In [1]: import numpy as np

In [2]: from numpy import linalg as LA

In [3]: np.set_printoptions(precision=2, suppress=True, linewidth=100, sign=" ")

In [4]: def tidy(a):
   ...:     return np.round(a, 2) + 0
   ...: 

In [5]: M = np.array([[9, 6, 2, 8], [4, 7, 8, 4], [1, 1, 6, 5]])

In [6]: M[:, 1] = -2 * M[:, 0]

In [7]: M
Out[7]: 
array([[  9, -18,   2,   8],
       [  4,  -8,   8,   4],
       [  1,  -2,   6,   5]])

In [8]: u = np.array([5, 3, 4])

In [9]: np.polyval(u, M[0])
Out[9]: array([  436,  1570,    30,   348])

In [10]: np.array([np.convolve(row, u, "same") for row in M])
Out[10]: 
array([[-63,  -8, -26,  32],
       [-28,  32,  12,  44],
       [ -7,  28,  35,  39]])

In [11]: np.correlate(M[0], M[2], "full")
Out[11]: array([  45,  -36, -116,   97,   26,  -14,    8])

In [12]: np.convolve(M[0], u)
Out[12]: array([ 45, -63,  -8, -26,  32,  32])

In [13]: np.cross(M[0, :3], M[2, :3])
Out[13]: array([-104,  -52,    0])

In [14]: Uu, s, Vt = LA.svd(M, full_matrices=False)

In [15]: tidy(s / s[0])
Out[15]: array([ 1.  ,  0.34,  0.1 ])

In [16]: np.allclose(Uu * s @ Vt, M)
Out[16]: True

In [17]: tidy(np.abs(Vt[0]))
Out[17]: array([ 0.39,  0.79,  0.27,  0.39])

In [18]: tidy(Uu.T @ M @ Vt.T)
Out[18]: 
array([[ 24.94,   0.  ,   0.  ],
       [  0.  ,   8.39,   0.  ],
       [  0.  ,   0.  ,   2.57]])

In [19]: out = np.array([[4, -1], [-4, 3]])

In [20]: cent = np.kron(out, M)

In [21]: cent.shape
Out[21]: (6, 8)

In [22]: E = np.load("dump.npy")

In [23]: E
Out[23]: 
array([[ 0,  1,  3],
       [ 0,  0,  4],
       [ 0,  0,  0]])

In [24]: # rank 2

In [25]: r = LA.matrix_rank(E)

In [26]: r
Out[26]: np.int64(2)

In [27]: ns = LA.svd(E)[2][r:].T

In [28]: [int(LA.matrix_rank(E[:i])) for i in range(1, len(E) + 1)]
Out[28]: [1, 2, 2]

In [29]: [int(LA.matrix_rank(np.delete(E, i, axis=0))) for i in range(3)]
Out[29]: [1, 1, 2]

In [30]: Uu, s, Vt = LA.svd(E)

In [31]: evecs = Vt[:(s > 1e-8).sum()]

In [32]: rng = np.random.default_rng(5235)

In [33]: x0 = E[1] + -1 * E[0] + rng.integers(2) * np.eye(3)[1]

In [34]: x0
Out[34]: array([ 0., -1.,  1.])

In [35]: tidy(np.diag(evecs.T @ evecs))
Out[35]: array([ 0.,  1.,  1.])

In [36]: LA.matrix_rank(np.vstack([E, x0]))
Out[36]: np.int64(2)

In [37]: tidy(evecs.T @ evecs)
Out[37]: 
array([[ 0.,  0.,  0.],
       [ 0.,  1.,  0.],
       [ 0.,  0.,  1.]])

In [38]: np.allclose(evecs.T @ evecs @ x0, x0)
Out[38]: True

In [39]: np.trace(E)
Out[39]: np.int64(0)

In [40]: tidy(LA.det(E))
Out[40]: np.float64(0.0)

In [41]: (E + E.T) / 2
Out[41]: 
array([[ 0. ,  0.5,  1.5],
       [ 0.5,  0. ,  2. ],
       [ 1.5,  2. ,  0. ]])

In [42]: tidy(np.sort(np.abs(LA.eigvals(E))))
Out[42]: array([ 0.,  0.,  0.])

In [43]: E @ E
Out[43]: 
array([[ 0,  0,  4],
       [ 0,  0,  0],
       [ 0,  0,  0]])

In [44]: np.allclose(E, E.T)
Out[44]: False

In [45]: np.allclose(E @ E.T, E.T @ E)
Out[45]: False

In [46]: np.abs(np.diag(LA.qr(E)[1])) > 1e-9
Out[46]: array([False, False, False])

In [47]: tidy(E @ LA.pinv(E) @ E)
Out[47]: 
array([[ 0.,  1.,  3.],
       [ 0.,  0.,  4.],
       [ 0.,  0.,  0.]])

In [48]: x0 = np.array([0, 0, 1, -2])

In [49]: h = np.maximum(M @ x0, 0)

In [50]: np.maximum(M @ x0, 0) - np.maximum(-M @ x0, 0)
Out[50]: array([-14,   0,  -4])

In [51]: M.T @ h
Out[51]: array([ 0,  0,  0,  0])

In [52]: np.flatnonzero(h > 1e-9)
Out[52]: array([], dtype=int64)

In [53]: np.maximum(M @ (3 * x0), 0)
Out[53]: array([ 0,  0,  0])

In [54]: J = np.loadtxt("arr.csv", delimiter=",")

In [55]: J
Out[55]: 
array([[  0.9,  -0.2,   0.7,   0.2,  -0.8,   0.1,   0.3],
       [  0.2,  -0.5,  -0.3,  -0.3,  -1. ,  -1.5,  -1.1],
       [  0. ,  -0.1,   2.5,  -1.5,  -0.7,  -0.1,  -0.9],
       [ -0.2,  -1.4,  -0.8,   1.2,  -0.2,   0. ,  -1.7],
       [ -0.4,   0.9,   1.1,  -1.1,   0.8,   0. ,  -0.3],
       [  1.1,  -0.8,   1.4,   0.3,  -1.2,   0.5,  -0.3],
       [  0.9,   0.1,  -1.9,   0.2,  -0.1,  -1.8,  -0.5],
       [ -0.5,   0.6,   0.2,   1.3,   1.2,   0.5,  -0.9],
       [  0.1,   1.1,   2. ,   1.1,  -0.8,  -1.4,   0.6],
       [ -1.5,   0.1,  -0.2,   0.3,  -0.8,  -0.1,  -0.4],
       [ -0.3,   2.3,   0.6,  -0.6,   0.3,   0.3,   0. ],
       [  0. ,   1.2,  -0.1,   0.4,   1. ,  -0.7,   1.7],
       [  0. ,  -0.5,   1.6,   0.8,  -0.6,   0.2,   1.6],
       [ -0.4,   1.8,  -1.2,  -0.8,  -0.7,   0.7,  -0.4],
       [ -0.6,  -1.3,   2.1,   0.5,  -0.3,   0.4,  -0.8],
       [ -0.8,   1.1,   0.1,   0.2,   1.1,  -0.9,   0.3],
       [  0.2,  -1. ,  -1.9,  -0.3,   0. ,   1.2,   0.1],
       [  0.3,   1.9,  -0.1,   0.9,  -0.2,  -2.1,  -0.1],
       [  0.4,   0.5,  -1.9,   0.4,   0. ,  -0.3,   2. ],
       [ -1.1,   0.1,  -1.6,  -0.3,   0.7,  -0.7,  -0.8],
       [  1.1,  -1. ,  -0.6,  -0.9,   1.2,   1.3,   1.3],
       [ -0.9,  -0.9,   0.9,   0.3,  -0.2,  -1.6,  -1.2],
       [ -0.8,  -1.5,   0.5,   1.1,  -0.8,   0.3,   0. ],
       [ -2. ,  -6. ,  -4. ,  -6. , -22. ,  -2. ,  21. ],
       [ -0.2,  -0.8,  -0.7,   2.1,  -2.2,   0.3,  -1.4],
       [  1. ,   1.5,  -0.7,   0.9,  -2. ,   0. ,  -0.8],
       [  0. ,   0. ,   0.4,  -0.7,  -0.2,   0. ,   0.3],
       [  1. ,  -0.3,   1.1,  -0.3,  -0.6,   1. ,   1.4],
       [  0.4,   0.5,  -0.2,  -0.6,   0.3,   0.3,  -1. ]])

In [56]: # row 23 dominates

In [57]: u, v = J[16], J[0]

In [58]: tidy(u @ u)
Out[58]: np.float64(6.19)

In [59]: p = (u @ v) / (u @ u) * u

In [60]: tidy(v - p)
Out[60]: array([ 0.93, -0.34,  0.44,  0.16, -0.8 ,  0.27,  0.31])

In [61]: LA.matrix_rank(np.outer(u, v))
Out[61]: np.int64(1)

In [62]: tidy(p)
Out[62]: array([-0.03,  0.14,  0.26,  0.04,  0.  , -0.17, -0.01])

In [63]: proj = J @ LA.solve(J.T @ J, J.T)

In [64]: np.allclose(proj @ proj, proj)
Out[64]: True

In [65]: tidy(proj @ J[:, 5])
Out[65]: 
array([ 0.1, -1.5, -0.1,  0. ,  0. ,  0.5, -1.8,  0.5, -1.4, -0.1,  0.3, -0.7,  0.2,  0.7,  0.4,
       -0.9,  1.2, -2.1, -0.3, -0.7,  1.3, -1.6,  0.3, -2. ,  0.3,  0. ,  0. ,  1. ,  0.3])

In [66]: x0 = np.array([3, 8, 4, 5, -6, -1, -4])

In [67]: (J @ x0).argmax()
Out[67]: np.int64(25)

In [68]: LA.norm(J @ x0) <= LA.norm(J, 2) * LA.norm(x0) + 1e-9
Out[68]: np.True_

In [69]: out = J / LA.norm(J, axis=1, keepdims=True)

In [70]: G = out @ out.T

In [71]: tidy(np.degrees(np.arccos(np.clip(G[18, 5], -1, 1))))
Out[71]: np.float64(118.31)

In [72]: O, r_ = LA.qr(J)

In [73]: np.allclose(r_.T @ r_, J.T @ J)
Out[73]: True

In [74]: tidy(np.trace(O @ O.T))
Out[74]: np.float64(7.0)

In [75]: m1 = np.array([[3.0, 1.0, 0.0, 0.0, 0.0, 0.0],
    ...:     [0.0, 3.0, 1.0, 0.0, 0.0, 0.0],
    ...:     [0.0, 0.0, 3.0, 1.0, 0.0, 0.0],
    ...:     [0.0, 0.0, 0.0, 3.0, 1.0, 0.0],
    ...:     [0.0, 0.0, 0.0, 0.0, 3.0, 1.0],
    ...:     [0.0, 0.0, 0.0, 0.0, 0.0, 3.0]])

In [76]: # triangular: eigenvalues sit on the diagonal

In [77]: LA.matrix_rank(m1 - m1[0, 0] * np.eye(6))
Out[77]: np.int64(5)

In [78]: np.prod(np.diag(m1)), tidy(LA.det(m1))
Out[78]: (np.float64(729.0), np.float64(729.0))

In [79]: [int(LA.matrix_rank(LA.matrix_power(m1, p))) for p in range(1, 7)]
Out[79]: [6, 6, 6, 6, 6, 6]

In [80]: tidy(np.sort(LA.eigvals(m1)))
Out[80]: array([ 3.,  3.,  3.,  3.,  3.,  3.])

In [81]: x0 = np.array([2, 2, 3, 1, 2, 0])

In [82]: target = m1 @ x0

In [83]: target
Out[83]: array([  8.,   9.,  10.,   5.,   6.,   0.])

In [84]: tidy(LA.solve(m1.T, m1[1]))
Out[84]: array([ 0.,  1.,  0.,  0.,  0.,  0.])

In [85]: tidy(LA.solve(m1, target))
Out[85]: array([ 2.,  2.,  3.,  1.,  2.,  0.])

In [86]: tidy(LA.solve(m1, m1[:, 1]))
Out[86]: array([ 0.,  1.,  0.,  0.,  0.,  0.])

In [87]: tidy(LA.solve(m1, 3 * target))
Out[87]: array([ 6.,  6.,  9.,  3.,  6.,  0.])

In [88]: tidy(LA.solve(m1, target + m1[:, 3]))
Out[88]: array([ 2.,  2.,  3.,  2.,  2.,  0.])
